In [1]: import numpy as np

In [2]: from numpy import linalg as LA

In [3]: np.set_printoptions(precision=2, suppress=True, linewidth=100)

In [4]: def tidy(a):
   ...:     return np.round(a, 2) + 0
   ...: 

In [5]: E = np.load("layer3.npy")

In [6]: E
Out[6]: 
array([[ 0,  0,  0,  0,  0,  0,  0,  0,  0],
       [ 0,  5, -1,  2, -2,  4,  3,  0, -3],
       [ 0, -1,  6,  2,  1,  1,  4,  4,  4],
       [ 0,  2,  2,  4,  0,  4,  2,  0, -2],
       [ 0, -2,  1,  0,  1, -1, -1,  0,  1],
       [ 0,  4,  1,  4, -1,  5,  3,  0, -3],
       [ 0,  3,  4,  2, -1,  3,  6,  4,  2],
       [ 0,  0,  4,  0,  0,  0,  4,  4,  4],
       [ 0, -3,  4, -2,  1, -3,  2,  4,  6]])

In [7]: # symmetric, so the eigenvalues are real

In [8]: r = LA.matrix_rank(E)

In [9]: r
Out[9]: np.int64(3)

In [10]: ns = LA.svd(E)[2][r:].T

In [11]: [int(LA.matrix_rank(np.delete(E, i, axis=0))) for i in range(9)]
Out[11]: [3, 3, 3, 3, 3, 3, 3, 3, 3]

In [12]: LA.matrix_rank(E.T @ E), LA.matrix_rank(E @ E.T)
Out[12]: (np.int64(3), np.int64(3))

In [13]: [int(LA.matrix_rank(E[:i])) for i in range(1, len(E) + 1)]
Out[13]: [0, 1, 2, 3, 3, 3, 3, 3, 3]

In [14]: vals, vecs = LA.eigh(E)

In [15]: vec = np.array([2, 2, 3, 3, 0, 1, 1, 3, 0])

In [16]: tidy(vec @ E @ vec / (vec @ vec)), tidy(vals[0]), tidy(vals[-1])
Out[16]: (np.float64(10.84), np.float64(0.0), np.float64(16.83))

In [17]: tidy(vecs * np.abs(vals) @ vecs.T)
Out[17]: 
array([[ 0.,  0.,  0.,  0.,  0.,  0.,  0.,  0.,  0.],
       [ 0.,  5., -1.,  2., -2.,  4.,  3.,  0., -3.],
       [ 0., -1.,  6.,  2.,  1.,  1.,  4.,  4.,  4.],
       [ 0.,  2.,  2.,  4.,  0.,  4.,  2.,  0., -2.],
       [ 0., -2.,  1.,  0.,  1., -1., -1.,  0.,  1.],
       [ 0.,  4.,  1.,  4., -1.,  5.,  3.,  0., -3.],
       [ 0.,  3.,  4.,  2., -1.,  3.,  6.,  4.,  2.],
       [ 0.,  0.,  4.,  0.,  0.,  0.,  4.,  4.,  4.],
       [ 0., -3.,  4., -2.,  1., -3.,  2.,  4.,  6.]])

In [18]: vec @ E @ vec
Out[18]: np.int64(401)

In [19]: np.abs(E).sum(axis=1).max(), tidy(np.abs(vals).max())
Out[19]: (np.int64(25), np.float64(16.83))

In [20]: tidy(vecs * np.maximum(vals, 0) @ vecs.T)
Out[20]: 
array([[ 0.,  0.,  0.,  0.,  0.,  0.,  0.,  0.,  0.],
       [ 0.,  5., -1.,  2., -2.,  4.,  3.,  0., -3.],
       [ 0., -1.,  6.,  2.,  1.,  1.,  4.,  4.,  4.],
       [ 0.,  2.,  2.,  4.,  0.,  4.,  2.,  0., -2.],
       [ 0., -2.,  1.,  0.,  1., -1., -1.,  0.,  1.],
       [ 0.,  4.,  1.,  4., -1.,  5.,  3.,  0., -3.],
       [ 0.,  3.,  4.,  2., -1.,  3.,  6.,  4.,  2.],
       [ 0.,  0.,  4.,  0.,  0.,  0.,  4.,  4.,  4.],
       [ 0., -3.,  4., -2.,  1., -3.,  2.,  4.,  6.]])
